$ python3 -q
>>> import numpy as np
>>> from numpy import linalg as LA
>>> np.set_printoptions(precision=3, suppress=True, linewidth=100)
>>> X = np.load("case1.npy")
>>> print(X)
[[  63  -21  -47  -55   56]
 [ -21   77  -59   29  -28]
 [ -47  -59  174  -22    0]
 [ -55   29  -22  110 -104]
 [  56  -28    0 -104  112]]
>>> # looks like rank 4
>>> print((X + X.T) / 2)
[[  63.  -21.  -47.  -55.   56.]
 [ -21.   77.  -59.   29.  -28.]
 [ -47.  -59.  174.  -22.    0.]
 [ -55.   29.  -22.  110. -104.]
 [  56.  -28.    0. -104.  112.]]
>>> round(np.abs(LA.eigvals(X)).max(), 3)
np.float64(261.234)
>>> np.trace(X)
np.int64(536)
>>> X @ X
array([[ 12780,  -3330,  -8690, -14914,  16108],
       [ -3330,  11476, -14460,  10788,  -9484],
       [ -8690, -14460,  36450,  -5374,   1308],
       [-14914,  10788,  -5374,  27266, -26980],
       [ 16108,  -9484,   1308, -26980,  27280]])
>>> np.allclose(X, X.T)
True
>>> vals, vecs = LA.eigh(X)
>>> (vals > 1e-8).sum(), (vals < -1e-8).sum()
(np.int64(4), np.int64(0))
>>> np.abs(vecs[:, -1]).round(6).argmax()
np.int64(3)
>>> np.round(vecs.T @ X @ vecs, 3) + 0
array([[  0.   ,   0.   ,   0.   ,   0.   ,   0.   ],
       [  0.   ,  10.767,   0.   ,   0.   ,   0.   ],
       [  0.   ,   0.   ,  54.394,   0.   ,   0.   ],
       [  0.   ,   0.   ,   0.   , 209.604,   0.   ],
       [  0.   ,   0.   ,   0.   ,   0.   , 261.234]])
>>> np.round(vecs @ np.diag(vals) @ vecs.T, 3) + 0
array([[  63.,  -21.,  -47.,  -55.,   56.],
       [ -21.,   77.,  -59.,   29.,  -28.],
       [ -47.,  -59.,  174.,  -22.,    0.],
       [ -55.,   29.,  -22.,  110., -104.],
       [  56.,  -28.,    0., -104.,  112.]])
>>> arr = np.load("w.npy")
>>> arr
array([[ 0,  0, -2],
       [ 0,  2,  0],
       [ 1,  0,  1]])
>>> # splits into 2 blocks
>>> G = arr.T @ arr
>>> LA.eigvalsh(G)[::-1]
array([5.236, 4.   , 0.764])
>>> print(np.allclose(G, G.T))
True
>>> (arr @ arr.T).shape
(3, 3)
>>> np.trace(G), (arr ** 2).sum()
(np.int64(10), np.int64(10))
>>> np.diag(G)
array([1, 4, 5])
>>> A = np.load("data.npy")
>>> A
array([[ 2,  3,  4],
       [ 5,  6,  7],
       [ 8,  9, 10],
       [11, 12, 13]])
>>> # looks like rank 2
>>> U, sv, Vh = LA.svd(A)
>>> vecs = Vh[:(sv > 1e-8).sum()]
>>> rng = np.random.default_rng(1503)
>>> x = A[2] + -2 * A[1] + rng.integers(2) * np.eye(3)[2]
>>> x
array([-2., -3., -4.])
>>> print(np.diag(vecs.T @ vecs))
[0.833 0.333 0.833]
>>> LA.matrix_rank(np.vstack([A, x]))
np.int64(2)
>>> other = A[0, 0] * A[1:] - np.outer(A[1:, 0], A[0])
>>> print(other)
[[  0  -3  -6]
 [  0  -6 -12]
 [  0  -9 -18]]
>>> A[:, 0] / A[0, 0]
array([1. , 2.5, 4. , 5.5])
>>> np.flatnonzero(~other.round(6).any(axis=1))
array([], dtype=int64)
>>> LA.matrix_rank(other), LA.matrix_rank(A)
(np.int64(1), np.int64(2))
>>> M = np.loadtxt("arr.csv", delimiter=",")
>>> M
array([[1.377, 0.424],
       [1.   , 0.4  ]])
>>> O, R = LA.qr(M)
>>> O.shape, R.shape
((2, 2), (2, 2))
>>> print(np.round(O.T @ O, 3) + 0)
[[1. 0.]
 [0. 1.]]
>>> np.allclose(R.T @ R, M.T @ M)
True
>>> np.round(abs(R[0, 0]), 3), round(float(LA.norm(M[:, 0])), 3)
(np.float64(1.702), 1.702)
>>> np.round(np.trace(O @ O.T), 3)
np.float64(2.0)
>>> np.abs(np.diag(R))
array([1.702, 0.075])
>>> print(O)
[[-0.809 -0.588]
 [-0.588  0.809]]
>>> other = M / LA.norm(M, axis=1, keepdims=True)
>>> G = other @ other.T
>>> round(np.degrees(np.arccos(np.clip(G[1, 0], -1, 1))), 3)
np.float64(4.687)
>>> print((np.abs(G) > 0.9).astype(int))
[[1 1]
 [1 1]]
>>> print(G[1])
[0.997 1.   ]
>>> G
array([[1.   , 0.997],
       [0.997, 1.   ]])
>>> u = np.array([5, 1, -4])
>>> v = np.array([-1, -2, 3, 3])
>>> K = u[:, None] + v[None, :]
>>> K
array([[ 4,  3,  8,  8],
       [ 0, -1,  4,  4],
       [-5, -6, -1, -1]])
>>> # column 3 repeats column 2
>>> U, sv, Vh = LA.svd(K)
>>> np.argmax(sv[:-1] / (sv[1:] + 1e-6)) + 1
np.int64(2)
>>> sv.round(3) + 0
array([14.064,  7.155,  0.   ])
>>> other = U[:, :2] @ np.diag(sv[:2]) @ Vh[:2]
>>> np.round(LA.norm(K - other, 2), 3), round(sv[2], 3)
(np.float64(0.0), np.float64(0.0))
>>> LA.matrix_rank(K, rtol=0.05)
np.int64(2)
>>> LA.matrix_rank(other)
np.int64(2)
>>> F = np.array([[2, 3, 4], [4, 5, 6], [1, 2, 3]])
>>> print(LA.lstsq(A[:-1].T, A[-1])[2])
2
>>> np.abs(np.diag(LA.qr(A)[1])) > 1e-9
array([ True,  True, False])
>>> U, sv, Vh = LA.svd(F)
>>> vecs = Vh[:(sv > 1e-8).sum()]
>>> x = F[2] + 2 * F[0] + rng.integers(2) * np.eye(3)[0]
>>> x
array([ 6.,  8., 11.])
>>> np.round(LA.norm(x - vecs.T @ vecs @ x), 3)
np.float64(0.408)
>>> vecs.T @ vecs
array([[ 0.833,  0.333, -0.167],
       [ 0.333,  0.333,  0.333],
       [-0.167,  0.333,  0.833]])
>>> print(np.diag(vecs.T @ vecs))
[0.833 0.333 0.833]
>>> G = K.T @ K
>>> G
array([[41, 42, 37, 37],
       [42, 46, 26, 26],
       [37, 26, 81, 81],
       [37, 26, 81, 81]])
>>> print(np.round(LA.svd(K, compute_uv=False) ** 2, 3) + 0)
[197.809  51.191   0.   ]
>>> np.trace(G), (K ** 2).sum()
(np.int64(249), np.int64(249))
>>> z = rng.permutation(3)
>>> z
array([0, 2, 1])
>>> other = arr[z][:, z]
>>> round(float(LA.det(other)), 3), round(LA.det(arr[z]), 3)
(4.0, np.float64(-4.0))
>>> print(other)
[[ 0 -2  0]
 [ 1  1  0]
 [ 0  0  2]]
>>> np.diag(other)
array([0, 1, 2])
>>> LA.cond(F) > 100
np.True_
>>> LA.matrix_rank(F, rtol=0.1)
np.int64(1)
>>> Z = np.array([[5, 0, 0, 1, 0], [1, 1, 2, 3, 2], [2, 1, 0, 1, 0], [5, 1, 0, 3, 0]])
>>> J = rng.normal(size=(12, 4)) @ Z + np.array([0, 4, 0, 5, 0])
>>> J
array([[-15.913,   2.038,   0.697,  -0.979,   0.697],
       [  2.14 ,   5.808,  -1.452,   7.496,  -1.452],
       [ -2.877,   3.28 ,   1.718,   6.299,   1.718],
       [  0.834,   4.847,  -0.038,   6.015,  -0.038],
       [  9.581,   5.198,  -0.119,   6.643,  -0.119],
       [  3.039,   4.332,  -0.296,   6.154,  -0.296],
       [ -2.289,   5.264,   3.266,   8.691,   3.266],
       [ 13.461,   7.33 ,   2.919,  14.801,   2.919],
       [  6.326,   5.426,   0.625,   8.903,   0.625],
       [ -7.508,   5.287,   1.678,   5.041,   1.678],
       [ -4.175,  -0.055,  -5.347,  -5.11 ,  -5.347],
       [ -7.275,   1.849,   1.838,   2.405,   1.838]])
>>> # columns 2 and 4 are equal
>>> round(float(LA.norm(J, 2) / LA.norm(J)), 3)
0.811
>>> LA.matrix_rank(J, rtol=0.1)
np.int64(3)
>>> [round(float(x), 3) for x in LA.svd(J, compute_uv=False)[:3]]
[33.908, 22.503, 9.392]
>>> D = LA.norm(J[:, None] - J[None], axis=-1)
>>> np.flatnonzero(D[11] < D.mean() / 2)
array([ 9, 11])
>>> LA.norm(J, axis=1)
array([16.103,  9.936,  8.039,  7.769, 12.766,  8.127, 11.394, 21.703, 12.227, 10.741, 10.037,
        8.3  ])
>>> D[11].round(6).argsort(kind="stable")[:4]
array([11,  9,  2,  6])
>>> print(D.mean(axis=1).argmax())
7
>>> D[:5, :5]
array([[ 0.   , 20.523, 15.051, 18.394, 26.821],
       [20.523,  0.   ,  7.287,  2.971,  7.747],
       [15.051,  7.287,  0.   ,  4.741, 12.874],
       [18.394,  2.971,  4.741,  0.   ,  8.777],
       [26.821,  7.747, 12.874,  8.777,  0.   ]])
>>> np.unravel_index(D.round(6).argmax(), D.shape)
(np.int64(0), np.int64(7))
>>> (D + 1e9 * np.eye(12)).round(6).argmin(axis=1)
array([11,  5,  6,  5,  8,  3,  2,  8,  4, 11, 11,  9])
>>> m1 = np.loadtxt("sample15.csv", delimiter=",")
>>> m1
array([[-4.253, -0.861, -1.884,  0.424,  1.562],
       [-2.648, -1.657,  0.306, -3.719,  1.149],
       [ 0.681, -3.044, -0.697, -2.371,  3.027],
       [-1.303, -2.845, -1.064, -1.698,  3.346],
       [ 2.8  , -0.648, -3.229, -1.305, -2.148],
       [-1.424,  2.363,  0.158,  3.809, -1.691],
       [-2.655,  0.929,  0.803,  1.154, -3.887],
       [ 2.918,  0.36 , -3.079, -2.487, -0.83 ],
       [ 0.452,  0.   , -1.445, -4.445,  1.717],
       [-0.001, -2.954, -2.904, -0.18 , -2.794],
       [ 0.946, -0.778, -0.743, -0.781,  4.726],
       [-0.288, -1.65 , -0.806,  4.57 , -0.814],
       [ 0.184,  2.161,  1.014,  4.249,  1.101],
       [ 1.081, -2.927, -0.356,  1.418,  3.623],
       [ 0.289, -0.137, -2.315,  0.046,  4.42 ],
       [-3.518, -0.315,  2.296, -0.716, -2.596],
       [ 1.732,  1.014, -1.823, -2.813,  3.121],
       [ 0.638, -4.72 ,  0.033, -0.888, -1.234],
       [ 3.364,  1.495, -1.083, -3.19 , -0.31 ],
       [ 1.703,  0.276, -1.022,  2.504, -3.836],
       [ 1.123, -0.432, -4.847, -0.175,  0.161],
       [-0.021, -2.384, -2.184, -1.111, -3.649],
       [-4.919,  0.202, -0.605,  0.629,  0.014],
       [ 3.047, -2.072,  1.999,  0.305,  2.709],
       [ 0.252,  3.031,  3.884, -0.499, -0.645],
       [-3.901, -2.004, -1.495,  1.829, -0.432]])
>>> print(LA.norm(M, axis=1).argmax())
0
>>> round(LA.norm(M, 2), 3)
np.float64(1.797)
>>> print(LA.norm(M, axis=1))
[1.441 1.077]
>>> np.round(LA.norm(M[0] - M[1]), 3)
np.float64(0.378)
